% python3 -q
>>> import numpy as np
>>> np.set_printoptions(precision=3, suppress=True, linewidth=120)
>>> tidy = lambda a: np.round(a, 3) + 0
>>> A = np.loadtxt("x.csv", delimiter=",")
>>> print(A)
[[ 34.479 -41.697  39.515 -10.792 -26.157 -19.671  -5.606   0.461  10.767]
 [ 35.299 -39.468  39.48  -10.641 -24.977 -18.918  -5.894  -0.269  10.478]
 [ 34.938 -40.983  39.957  -9.86  -24.912 -20.379  -4.529   0.202   9.813]
 [ 33.81  -39.517  40.543  -9.156 -26.136 -21.323  -5.957  -0.014  10.131]
 [ 34.711 -38.287  38.876 -10.65  -25.275 -20.546  -3.925  -1.593  12.494]
 [ 35.833 -40.102  39.639 -10.172 -25.387 -19.992  -6.774  -0.98   11.588]
 [ 35.954 -40.65   39.973 -10.361 -22.823 -19.73   -4.598  -0.108   9.201]
 [ 34.365 -40.439  42.128 -10.401 -25.487 -19.502  -5.663   0.026  10.948]
 [ 35.626 -38.995  40.088  -9.163 -25.867 -19.856  -4.941  -0.867   8.853]
 [ 35.226 -39.092  39.98  -10.189 -25.251 -19.369  -3.649   0.482  10.721]
 [ 35.244 -39.024  40.456 -10.973 -25.952 -20.807  -5.653  -0.338   9.748]
 [ 34.    -38.29   41.069 -10.115 -25.003 -19.989  -5.157  -0.666  10.199]
 [ 35.143 -38.07   38.687 -10.324 -24.472 -20.226  -4.615   0.083  11.177]
 [ 34.01  -39.771  40.109 -10.847 -23.482 -20.109  -4.56   -0.121  11.103]
 [ 35.602 -39.34   40.029  -9.886 -26.064 -19.98   -4.463  -0.447  10.741]
 [ 36.953 -41.033  38.889 -12.268 -25.678 -19.797  -5.258   1.745  11.298]
 [ 34.72  -38.159  41.025 -10.849 -23.732 -19.491  -5.607  -0.574   9.278]
 [ 35.047 -40.579  41.339  -9.14  -25.996 -20.355  -3.762  -0.505  10.067]
 [ 36.107 -40.07   42.065 -10.691 -23.162 -18.805  -6.299  -0.425  10.544]
 [ 36.686 -39.908  41.372  -9.086 -25.018 -19.216  -6.32   -0.258  10.434]
 [ 33.836 -40.455  40.161  -9.714 -26.502 -20.25   -4.304   0.      9.227]
 [ 34.738 -39.828  38.917 -11.819 -25.311 -19.234  -5.826  -2.206  10.279]
 [ 34.715 -40.599  38.231 -10.352 -25.095 -19.172  -4.682   2.064  10.045]
 [ 35.499 -41.505  40.155  -9.472 -23.746 -19.861  -4.497  -0.648   7.842]
 [ 35.242 -38.702  39.969 -10.406 -26.401 -20.649  -5.467   0.928   8.169]
 [ 33.402 -38.151  40.115  -9.993 -26.449 -18.871  -4.54    3.107  10.893]
 [ 35.424 -39.493  39.586 -10.354 -24.455 -21.223  -5.079  -0.287   9.987]
 [ 34.805 -39.017  39.893 -10.17  -25.516 -20.065  -5.095   0.442  10.086]
 [ 34.788 -39.508  39.599  -7.342 -25.192 -21.981  -6.174   0.467   8.808]
 [ 34.562 -39.406  39.097  -9.386 -25.088 -21.495  -4.469   0.325  10.965]
 [ 35.126 -39.578  41.639  -9.505 -23.546 -19.076  -4.202  -0.374  11.481]
 [ 34.699 -38.17   40.401 -11.013 -24.954 -19.259  -6.432  -0.492   9.538]
 [ 36.073 -38.718  39.666 -10.13  -25.363 -19.852  -3.06   -0.519   8.251]
 [ 35.815 -40.417  39.522  -9.229 -24.373 -19.042  -5.116   0.009   9.861]
 [ 33.729 -42.042  39.134 -10.037 -24.846 -19.433  -4.586  -0.643   9.362]
 [ 34.322 -39.686  39.214 -10.079 -24.309 -19.903  -5.459  -0.263  11.667]
 [ 34.334 -39.556  39.667 -10.155 -26.028 -19.751  -5.676   0.887  10.367]
 [ 35.557 -40.632  40.843 -11.406 -25.798 -21.233  -5.725  -0.352  10.953]
 [ 34.474 -40.149  39.343  -9.486 -24.917 -18.813  -5.998  -0.572  11.788]
 [ 35.45  -40.667  41.209 -11.626 -25.867 -19.702  -4.358   1.009   9.454]
 [ 35.08  -38.514  41.651 -10.809 -24.308 -20.25   -4.316   0.556  10.572]
 [ 36.675 -39.14   39.063 -10.271 -23.986 -18.996  -3.292  -0.166  10.732]
 [ 35.83  -40.446  39.449 -11.169 -25.775 -20.064  -3.683  -0.408  10.524]
 [ 35.037 -40.116  39.01  -10.059 -25.412 -19.746  -6.924  -0.514  10.641]
 [ 35.987 -40.243  39.438  -8.996 -25.015 -20.527  -4.165  -0.531  11.45 ]
 [ 35.414 -40.142  39.047  -8.347 -26.071 -20.646  -3.048  -0.16    9.853]
 [ 34.956 -39.985  41.983 -10.364 -27.05  -19.979  -4.593  -0.036  10.237]
 [ 35.888 -39.648  40.74  -10.303 -25.292 -20.247  -6.11    0.162   9.448]]
>>> Ac = A - A.mean(axis=0)
>>> vecs = np.linalg.svd(Ac)[2][:1]
>>> Y = Ac - Ac @ vecs.T @ vecs
>>> tidy(np.diag(vecs.T @ vecs))
array([0.026, 0.002, 0.014, 0.17 , 0.241, 0.117, 0.107, 0.074, 0.249])
>>> tidy(np.cov(Ac @ vecs.T, rowvar=False))
np.float64(1.221)
>>> tidy(Y.std(axis=0))
array([0.766, 0.95 , 0.942, 0.742, 0.744, 0.628, 0.877, 0.794, 0.799])
>>> Y = np.c_[A[:, :1] @ np.array([[-1]]), np.array([-7, -8, -1, -4, -9, 2, 1, -4, -7, -9, 0, -4, -6, 9, -9, -9, 1, -8, -2, 5, -1, -1, -7, 0, -5, 9, -8, -3, 0, -4, -1, 4, 3, 7, 8, -3, -5, -5, 0, 2, 6, 7, -3, -3, -7, -8, 9, -3])]
>>> Y
array([[-34.479,  -7.   ],
       [-35.299,  -8.   ],
       [-34.938,  -1.   ],
       [-33.81 ,  -4.   ],
       [-34.711,  -9.   ],
       [-35.833,   2.   ],
       [-35.954,   1.   ],
       [-34.365,  -4.   ],
       [-35.626,  -7.   ],
       [-35.226,  -9.   ],
       [-35.244,   0.   ],
       [-34.   ,  -4.   ],
       [-35.143,  -6.   ],
       [-34.01 ,   9.   ],
       [-35.602,  -9.   ],
       [-36.953,  -9.   ],
       [-34.72 ,   1.   ],
       [-35.047,  -8.   ],
       [-36.107,  -2.   ],
       [-36.686,   5.   ],
       [-33.836,  -1.   ],
       [-34.738,  -1.   ],
       [-34.715,  -7.   ],
       [-35.499,   0.   ],
       [-35.242,  -5.   ],
       [-33.402,   9.   ],
       [-35.424,  -8.   ],
       [-34.805,  -3.   ],
       [-34.788,   0.   ],
       [-34.562,  -4.   ],
       [-35.126,  -1.   ],
       [-34.699,   4.   ],
       [-36.073,   3.   ],
       [-35.815,   7.   ],
       [-33.729,   8.   ],
       [-34.322,  -3.   ],
       [-34.334,  -5.   ],
       [-35.557,  -5.   ],
       [-34.474,   0.   ],
       [-35.45 ,   2.   ],
       [-35.08 ,   6.   ],
       [-36.675,   7.   ],
       [-35.83 ,  -3.   ],
       [-35.037,  -3.   ],
       [-35.987,  -7.   ],
       [-35.414,  -8.   ],
       [-34.956,   9.   ],
       [-35.888,  -3.   ]])
>>> tidy(np.linalg.norm(np.linalg.qr(A)[0].T @ Y, axis=0) ** 2 / ((Y ** 2).sum(axis=0) + 1e-12))
array([1.   , 0.291])
>>> np.linalg.matrix_rank(Y)
np.int64(2)
>>> np.linalg.matrix_rank(np.c_[A, Y])
np.int64(10)
